% python3 -q
>>> import numpy as np
>>> np.set_printoptions(precision=3, suppress=True, linewidth=120)
>>> def rnd(a):
...     return np.round(a, 3) + 0
... 
>>> J = np.loadtxt("test17.csv", delimiter=",")
>>> rnd(J)
array([[0.023, 0.05 , 0.057, 0.01 , 0.057, 0.023, 0.03 , 0.023, 0.023, 0.023, 0.057, 0.064, 0.03 , 0.05 ],
       [0.05 , 0.107, 0.122, 0.021, 0.122, 0.05 , 0.064, 0.05 , 0.05 , 0.05 , 0.122, 0.136, 0.064, 0.107],
       [0.057, 0.122, 0.138, 0.024, 0.138, 0.057, 0.073, 0.057, 0.057, 0.057, 0.138, 0.154, 0.073, 0.122],
       [0.01 , 0.021, 0.024, 0.004, 0.024, 0.01 , 0.013, 0.01 , 0.01 , 0.01 , 0.024, 0.027, 0.013, 0.021],
       [0.057, 0.122, 0.138, 0.024, 0.138, 0.057, 0.073, 0.057, 0.057, 0.057, 0.138, 0.154, 0.073, 0.122],
       [0.023, 0.05 , 0.057, 0.01 , 0.057, 0.023, 0.03 , 0.023, 0.023, 0.023, 0.057, 0.064, 0.03 , 0.05 ],
       [0.03 , 0.064, 0.073, 0.013, 0.073, 0.03 , 0.039, 0.03 , 0.03 , 0.03 , 0.073, 0.082, 0.039, 0.064],
       [0.023, 0.05 , 0.057, 0.01 , 0.057, 0.023, 0.03 , 0.023, 0.023, 0.023, 0.057, 0.064, 0.03 , 0.05 ],
       [0.023, 0.05 , 0.057, 0.01 , 0.057, 0.023, 0.03 , 0.023, 0.023, 0.023, 0.057, 0.064, 0.03 , 0.05 ],
       [0.023, 0.05 , 0.057, 0.01 , 0.057, 0.023, 0.03 , 0.023, 0.023, 0.023, 0.057, 0.064, 0.03 , 0.05 ],
       [0.057, 0.122, 0.138, 0.024, 0.138, 0.057, 0.073, 0.057, 0.057, 0.057, 0.138, 0.154, 0.073, 0.122],
       [0.064, 0.136, 0.154, 0.027, 0.154, 0.064, 0.082, 0.064, 0.064, 0.064, 0.154, 0.172, 0.082, 0.136],
       [0.03 , 0.064, 0.073, 0.013, 0.073, 0.03 , 0.039, 0.03 , 0.03 , 0.03 , 0.073, 0.082, 0.039, 0.064],
       [0.05 , 0.107, 0.122, 0.021, 0.122, 0.05 , 0.064, 0.05 , 0.05 , 0.05 , 0.122, 0.136, 0.064, 0.107]])
>>> Uu, sigma, vt = np.linalg.svd(J)
>>> rnd(sigma)
array([1., 0., 0., 0., 0., 0., 0., 0., 0., 0., 0., 0., 0., 0.])
>>> out = Uu[:, :1] @ np.diag(sigma[:1]) @ vt[:1]
>>> np.linalg.matrix_rank(J, rtol=0.05)
np.int64(1)
>>> np.linalg.matrix_rank(out)
np.int64(1)
>>> evals, V = np.linalg.eigh(J)
>>> (evals > 1e-8).sum(), (evals < -1e-8).sum()
(np.int64(1), np.int64(0))
>>> rnd(evals.sum()), np.trace(J)
(np.float64(1.0), np.float64(1.0))
>>> np.abs(V[:, -1]).round(6).argmax()
np.int64(11)
>>> rnd(np.linalg.eigvalsh(J + -3 * np.eye(14)))
array([-3., -3., -3., -3., -3., -3., -3., -3., -3., -3., -3., -3., -3., -2.])
>>> rnd(np.linalg.svd(J, compute_uv=False))
array([1., 0., 0., 0., 0., 0., 0., 0., 0., 0., 0., 0., 0., 0.])
>>> rnd(np.abs(V[:, -1]))
array([0.153, 0.328, 0.372, 0.066, 0.372, 0.153, 0.197, 0.153, 0.153, 0.153, 0.372, 0.415, 0.197, 0.328])
>>> M = np.loadtxt("m.csv", delimiter=",")
>>> M
array([[0.05, 3.  , 2.  , 2.  , 0.  , 3.  , 1.  , 3.  , 1.  , 3.  , 2.  , 2.  , 0.  , 0.  ],
       [3.  , 2.05, 1.  , 1.  , 1.  , 2.  , 1.  , 2.  , 0.  , 0.  , 3.  , 3.  , 0.  , 1.  ],
       [2.  , 0.  , 2.05, 2.  , 3.  , 2.  , 1.  , 1.  , 0.  , 2.  , 2.  , 3.  , 3.  , 3.  ],
       [3.  , 0.  , 2.  , 2.05, 1.  , 3.  , 3.  , 0.  , 3.  , 1.  , 1.  , 2.  , 1.  , 1.  ],
       [3.  , 3.  , 0.  , 3.  , 1.05, 3.  , 2.  , 0.  , 3.  , 0.  , 3.  , 1.  , 1.  , 2.  ],
       [2.  , 3.  , 0.  , 1.  , 3.  , 1.05, 1.  , 0.  , 1.  , 2.  , 2.  , 2.  , 1.  , 1.  ],
       [0.  , 0.  , 3.  , 0.  , 2.  , 0.  , 0.05, 1.  , 2.  , 1.  , 1.  , 3.  , 0.  , 0.  ],
       [2.  , 0.  , 2.  , 3.  , 2.  , 2.  , 1.  , 2.05, 0.  , 1.  , 1.  , 3.  , 1.  , 1.  ],
       [3.  , 1.  , 2.  , 3.  , 0.  , 3.  , 3.  , 3.  , 3.05, 2.  , 3.  , 0.  , 3.  , 3.  ],
       [0.  , 0.  , 0.  , 1.  , 3.  , 3.  , 2.  , 3.  , 0.  , 2.05, 2.  , 1.  , 1.  , 0.  ],
       [1.  , 3.  , 0.  , 0.  , 1.  , 2.  , 3.  , 1.  , 2.  , 2.  , 3.05, 0.  , 2.  , 1.  ],
       [1.  , 1.  , 3.  , 1.  , 2.  , 2.  , 3.  , 2.  , 0.  , 2.  , 1.  , 0.05, 2.  , 2.  ],
       [1.  , 0.  , 0.  , 0.  , 3.  , 2.  , 2.  , 1.  , 2.  , 0.  , 3.  , 0.  , 2.05, 1.  ],
       [0.  , 3.  , 2.  , 2.  , 0.  , 3.  , 1.  , 3.  , 1.  , 3.  , 2.  , 2.  , 0.  , 0.05]])
>>> Uu, sigma, vt = np.linalg.svd(M)
>>> np.argmax(sigma[:-1] / (sigma[1:] + 1e-6)) + 1
np.int64(13)
>>> out = Uu[:, :13] @ np.diag(sigma[:13]) @ vt[:13]
>>> np.linalg.matrix_rank(out)
np.int64(13)
>>> rnd(np.linalg.norm(M - out) / np.linalg.norm(M))
np.float64(0.0)
